$ python3 -q
>>> import numpy as np
>>> from numpy import linalg as LA
>>> np.set_printoptions(precision=3, suppress=True, linewidth=100)
>>> rd = lambda a: np.round(a, 3) + 0
>>> out = np.array([[6], [5], [2], [0]])
>>> W2 = np.array([[2, 1, 0]])
>>> rng = np.random.default_rng(2029)
>>> A = out @ W2 + 0.02 * rng.normal(size=(4, 3))
>>> rd(A)
array([[11.995,  6.013, -0.015],
       [10.029,  5.001,  0.016],
       [ 4.024,  1.995, -0.023],
       [-0.015,  0.03 ,  0.027]])
>>> LA.matrix_rank(A, rtol=0.1)
np.int64(1)
>>> [round(float(x), 3) for x in LA.svd(A, compute_uv=False)[:3]]
[18.05, 0.05, 0.029]
>>> rd(np.abs(LA.svd(A)[2][-1]))
array([0.313, 0.625, 0.715])
>>> np.argsort(-LA.norm(A, axis=0).round(6), kind="stable")[:3]
array([0, 1, 2])
>>> round(np.log10(LA.cond(A)))
3
>>> rd(LA.norm(A, 2) / LA.norm(A))
np.float64(1.0)
>>> rd(LA.norm(A) ** 2 / LA.norm(A, 2) ** 2)
np.float64(1.0)
>>> rd(LA.norm(A, "nuc"))
np.float64(18.129)
>>> rd(LA.norm(A, axis=1))
array([13.418, 11.207,  4.492,  0.043])
>>> LA.norm(A, axis=1).argmax()
np.int64(0)
>>> rd(LA.norm(A, axis=0))
array([16.145,  8.071,  0.041])
>>> out = np.c_[A[:, :1] @ np.array([[-2]]), np.array([3, 1, -9, -1])]
>>> rd(out)
array([[-23.99 ,   3.   ],
       [-20.058,   1.   ],
       [ -8.049,  -9.   ],
       [  0.03 ,  -1.   ]])
>>> LA.matrix_rank(np.c_[A, out])
np.int64(4)
>>> rd(LA.norm(LA.qr(A)[0].T @ out, axis=0) ** 2 / ((out ** 2).sum(axis=0) + 1e-12))
array([1.   , 0.193])
>>> LA.matrix_rank(out)
np.int64(2)
>>> x = np.array([1, 2])
>>> y = out @ x
>>> rd(LA.lstsq(out, y)[0])
array([1., 2.])
>>> rd(LA.pinv(out) @ out)
array([[1., 0.],
       [0., 1.]])
>>> y = y + 0.1 * rng.normal(size=4)
>>> rd(y)
array([-17.951, -18.023, -26.089,  -1.942])
>>> coef, *_ = LA.lstsq(out, y)
>>> rd(out.T @ (y - out @ coef))
array([0., 0.])
>>> coef.round()
array([1., 2.])
>>> t = np.radians(72)
>>> R = np.eye(3)
>>> R[0, 0] = R[2, 2] = np.cos(t)
>>> R[0, 2], R[2, 0] = -np.sin(t), np.sin(t)
>>> rd(R)
array([[ 0.309,  0.   , -0.951],
       [ 0.   ,  1.   ,  0.   ],
       [ 0.951,  0.   ,  0.309]])
>>> out = A @ R.T
>>> rd(LA.det(R)), rd(np.trace(R))
(np.float64(1.0), np.float64(1.618))
>>> rd(out)
array([[ 3.721,  6.013, 11.403],
       [ 3.084,  5.001,  9.543],
       [ 1.266,  1.995,  3.82 ],
       [-0.03 ,  0.03 , -0.006]])
>>> np.allclose(A @ A.T, out @ out.T)
True
>>> rd(np.abs(out - A).max(axis=0))
array([ 8.274,  0.   , 11.418])
>>> rd(LA.svd(A, compute_uv=False)), rd(LA.svd(out, compute_uv=False))
(array([18.05 ,  0.05 ,  0.029]), array([18.05 ,  0.05 ,  0.029]))
>>> arr = np.load("w.npy")
>>> rd(arr)
array([[-2.785, -0.633, -0.272],
       [-0.633, -1.035,  0.307],
       [-0.272,  0.307, -0.18 ]])
>>> out = arr / np.sqrt((arr ** 2).mean(axis=1, keepdims=True))
>>> rd(arr - arr.mean(axis=1, keepdims=True))
array([[-1.555,  0.597,  0.958],
       [-0.179, -0.582,  0.761],
       [-0.224,  0.355, -0.131]])
>>> rd(LA.norm(out, axis=1))
array([1.732, 1.732, 1.732])
>>> LA.matrix_rank(arr - arr.mean(axis=1, keepdims=True))
np.int64(2)
>>> LA.matrix_rank(out) == LA.matrix_rank(arr)
np.True_
>>> ev, evecs = LA.eigh(arr)
>>> x = np.array([9, -4, -6])
>>> (np.sign(evecs[:, -1].round(6)) == np.sign(evecs[0, -1].round(6))).astype(int)
array([1, 0, 0])
>>> rd(x @ arr @ x / (x @ x)), ev[0], rd(ev[-1])
(np.float64(-1.195), np.float64(-3.0), np.float64(0.0))
>>> rd(x @ arr @ x)
np.float64(-158.878)
>>> rd(LA.eigvalsh(arr[1:, 1:]))
array([-1.134, -0.081])
>>> rd(evecs * np.abs(ev) @ evecs.T)
array([[ 2.785,  0.633,  0.272],
       [ 0.633,  1.035, -0.307],
       [ 0.272, -0.307,  0.18 ]])
>>> F = np.array([[0, 0, 0, 0], [0, 0, 0, 0], [2, 0, -1, 0], [0, 3, 0, -1]])
>>> U, sv, Vh = LA.svd(F)
>>> np.argmax(sv[:-1] / (sv[1:] + 1e-6)) + 1
np.int64(2)
>>> out = U[:, :2] @ np.diag(sv[:2]) @ Vh[:2]
>>> LA.matrix_rank(F, rtol=0.05)
np.int64(2)
>>> rd(LA.norm(F - out) / LA.norm(F))
np.float64(0.0)
>>> blk = np.stack([F, 2 * F, F[::-1]])
>>> rd(LA.det(blk))
array([0., 0., 0.])
>>> np.einsum("bij,cij->bc", blk, blk)
array([[15, 30,  0],
       [30, 60,  0],
       [ 0,  0, 15]])
>>> LA.matrix_rank(blk.reshape(3, -1))
np.int64(2)
>>> blk.sum(axis=0)
array([[ 0,  3,  0, -1],
       [ 2,  0, -1,  0],
       [ 6,  0, -3,  0],
       [ 0,  9,  0, -3]])
>>> (blk @ F.T).shape
(3, 4, 4)
>>> blk.shape
(3, 4, 4)
>>> out = np.array([[0, -2], [0, 1], [-3, -1], [-1, 3]])
>>> LA.matrix_rank(F @ out)
np.int64(2)
>>> np.einsum("ij->j", F)
array([ 2,  3, -1, -1])
>>> np.einsum("ij,ij->i", F, F)
array([ 0,  0,  5, 10])
>>> np.einsum("ik,kj->ji", F, out)
array([[ 0,  0,  3,  1],
       [ 0,  0, -3,  0]])
>>> np.vstack([F, out.T]).shape
(6, 4)
>>> data = np.loadtxt("arr.csv", delimiter=",")
>>> data
array([[  0.5,  -1.2,  -0.4],
       [ -0.3,   0.3,  -2. ],
       [ -0.5,   0.2,  -0.8],
       [  2.4,  -2.2,  -2.4],
       [ -0.8,  -1.5,  -0.1],
       [ -0.3,  -0.1,   0.1],
       [  1.2,  -0.2,   1.6],
       [ -1.6,   0. ,  -0.7],
       [-12. ,  -3. ,  -9. ],
       [  0.2,  -1. ,   0.2],
       [  0.6,  -1.4,   0.8],
       [ -0.2,   2.3,   1. ],
       [ -0.9,  -0.9,  -1.6],
       [  1.6,   1.2,  -0.5],
       [  0.1,   0.5,   1.4],
       [  0.4,  -0.2,  -0.7]])
>>> out = np.c_[data[:, :2] @ np.array([[3, -2], [-1, 0]]), np.array([0, 3, 0, 2, 3, 3, 0, 3, 3, 0, 3, 1, 2, 3, 0, 3])]
>>> rd(out)
array([[  2.7,  -1. ,   0. ],
       [ -1.2,   0.6,   3. ],
       [ -1.7,   1. ,   0. ],
       [  9.4,  -4.8,   2. ],
       [ -0.9,   1.6,   3. ],
       [ -0.8,   0.6,   3. ],
       [  3.8,  -2.4,   0. ],
       [ -4.8,   3.2,   3. ],
       [-33. ,  24. ,   3. ],
       [  1.6,  -0.4,   0. ],
       [  3.2,  -1.2,   3. ],
       [ -2.9,   0.4,   1. ],
       [ -1.8,   1.8,   2. ],
       [  3.6,  -3.2,   3. ],
       [ -0.2,  -0.2,   0. ],
       [  1.4,  -0.8,   3. ]])
>>> LA.matrix_rank(out)
np.int64(3)
>>> rd(LA.norm(LA.qr(data)[0].T @ out, axis=0) ** 2 / ((out ** 2).sum(axis=0) + 1e-12))
array([1.   , 1.   , 0.265])
>>> LA.matrix_rank(np.c_[data, out])
np.int64(4)
>>> hat = data @ LA.solve(data.T @ data, data.T)
>>> np.allclose(hat @ hat, hat)
True
>>> rd(np.trace(hat))
np.float64(3.0)
>>> Xs = data - data.mean(axis=0)
>>> U, sv, Vh = LA.svd(Xs, full_matrices=False)
>>> rd(sv)
array([15.278,  4.95 ,  3.392])
>>> (np.sign(U[:, 0]) == np.sign(U[0, 0])).astype(int)
array([1, 0, 1, 1, 1, 1, 1, 0, 0, 1, 1, 1, 0, 1, 1, 1])
>>> rd((sv ** 2).sum() ** 2 / (sv ** 4).sum())
np.float64(1.315)
>>> rd(np.abs(Vh[-1]))
array([0.308, 0.705, 0.639])
>>> np.searchsorted(np.cumsum(sv ** 2) / (sv ** 2).sum(), 0.9) + 1
np.int64(2)
>>> np.abs(U[:, 0]).argmax()
np.int64(8)
>>> np.abs(Vh[0]).argmax()
np.int64(0)
>>> gram = np.cov(data, rowvar=False)
>>> rd(data.std(axis=0))
array([3.095, 1.256, 2.383])
>>> rd(gram)
array([[10.22 ,  1.853,  6.606],
       [ 1.853,  1.684,  1.906],
       [ 6.606,  1.906,  6.056]])
>>> rd(np.corrcoef(data[:, 2], data[:, 1])[0, 1])
np.float64(0.597)
>>> rd(np.corrcoef(data.T))
array([[1.   , 0.447, 0.84 ],
       [0.447, 1.   , 0.597],
       [0.84 , 0.597, 1.   ]])
>>> ev, evecs = LA.eigh(gram)
>>> x = np.array([0, 4, 5])
>>> rd(np.abs(gram).sum(axis=1).max()), rd(np.abs(ev).max())
(np.float64(18.679), np.float64(15.56))
>>> rd(evecs * np.sqrt(ev) @ evecs.T)
array([[2.9  , 0.303, 1.311],
       [0.303, 1.17 , 0.471],
       [1.311, 0.471, 2.028]])
>>> rd(evecs * np.abs(ev) @ evecs.T)
array([[10.22 ,  1.853,  6.606],
       [ 1.853,  1.684,  1.906],
       [ 6.606,  1.906,  6.056]])
>>> M = np.load("m.npy")
>>> rd(M)
array([[-0.1 , -1.3 ,  1.3 ,  1.1 ],
       [ 0.38, -0.76,  1.76, -0.18],
       [ 0.19,  1.9 , -1.8 , -1.69],
       [-0.17, -1.07,  0.87,  1.07]])
>>> labels = rng.permutation(4)
>>> labels
array([2, 3, 1, 0])
>>> out = M[labels][:, labels]
>>> rd(np.sort(np.abs(LA.eigvals(out))))
array([0.   , 0.   , 1.072, 2.662])
>>> rd(out)
array([[-1.8 , -1.69,  1.9 ,  0.19],
       [ 0.87,  1.07, -1.07, -0.17],
       [ 1.76, -0.18, -0.76,  0.38],
       [ 1.3 ,  1.1 , -1.3 , -0.1 ]])
>>> rd(LA.svd(M, compute_uv=False))
array([4.404, 1.369, 0.   , 0.   ])
>>> rd(np.abs(M).max())
np.float64(1.9)
>>> rd(M.mean(axis=0))
array([ 0.075, -0.308,  0.532,  0.075])
>>> LA.matrix_rank(M)
np.int64(2)
>>> rd(M.sum(axis=1))
array([ 1. ,  1.2, -1.4,  0.7])
>>> U, sv, Vh = LA.svd(M)
>>> np.argmax(sv[:-1] / (sv[1:] + 1e-6)) + 1
np.int64(2)
>>> rd(sv)
array([4.404, 1.369, 0.   , 0.   ])
>>> out = U[:, :2] @ np.diag(sv[:2]) @ Vh[:2]
>>> LA.matrix_rank(M, rtol=0.05)
np.int64(2)
>>> U, sv, Vh = LA.svd(M)
>>> evecs = Vh[:(sv > 1e-8).sum()]
>>> x = M[3] + 4 * M[1] + rng.integers(2) * np.eye(4)[0]
>>> rd(x)
array([ 2.35, -4.11,  7.91,  0.35])
>>> LA.matrix_rank(np.vstack([M, x]))
np.int64(3)
>>> np.allclose(evecs.T @ evecs @ x, x)
False
>>> rd(evecs.T @ evecs)
array([[ 0.11 ,  0.052,  0.19 , -0.243],
       [ 0.052,  0.373, -0.319, -0.36 ],
       [ 0.19 , -0.319,  0.808, -0.132],
       [-0.243, -0.36 , -0.132,  0.709]])
>>> out = np.array([[-3, 4], [-4, 5]])
>>> W2 = np.array([[-1, -1], [5, -2]])
>>> m1 = np.kron(out, W2)
>>> m1
array([[  3,   3,  -4,  -4],
       [-15,   6,  20,  -8],
       [  4,   4,  -5,  -5],
       [-20,   8,  25, -10]])
>>> labels = rng.permutation(4)
>>> labels
array([3, 0, 1, 2])
>>> out = m1[labels][:, labels]
>>> np.allclose(out, m1)
False
>>> out
array([[-10, -20,   8,  25],
       [ -4,   3,   3,  -4],
       [ -8, -15,   6,  20],
       [ -5,   4,   4,  -5]])
>>> np.diag(out)
array([-10,   3,   6,  -5])
>>> rd(np.sort(np.abs(LA.eigvals(out))))
array([2.646, 2.646, 2.646, 2.646])
>>> feats = np.load("mat.npy")
>>> feats
array([[-10. ,   0.5,  -0.1],
       [ -2. ,   1.2,   0.3],
       [ 10. ,   0.8,   0.8],
       [  4. ,  -1. ,  -0.1]])
>>> out = np.c_[feats[:, :2] @ np.array([[2, 4], [1, 3]]), np.array([4, 9, -5, -6])]
>>> out
array([[-19.5, -38.5,   4. ],
       [ -2.8,  -4.4,   9. ],
       [ 20.8,  42.4,  -5. ],
       [  7. ,  13. ,  -6. ]])
>>> LA.matrix_rank(out)
np.int64(3)
>>> rd(LA.norm(out - feats @ LA.lstsq(feats, out)[0], axis=0))
array([0.   , 0.   , 3.107])
>>> X = 2 * np.eye(4) + np.eye(4, k=1)
>>> X
array([[2., 1., 0., 0.],
       [0., 2., 1., 0.],
       [0., 0., 2., 1.],
       [0., 0., 0., 2.]])
>>> LA.matrix_rank(X - X[0, 0] * np.eye(4))
np.int64(3)
>>> rd(LA.matrix_power(X - np.diag(np.diag(X)), 4))
array([[0., 0., 0., 0.],
       [0., 0., 0., 0.],
       [0., 0., 0., 0.],
       [0., 0., 0., 0.]])
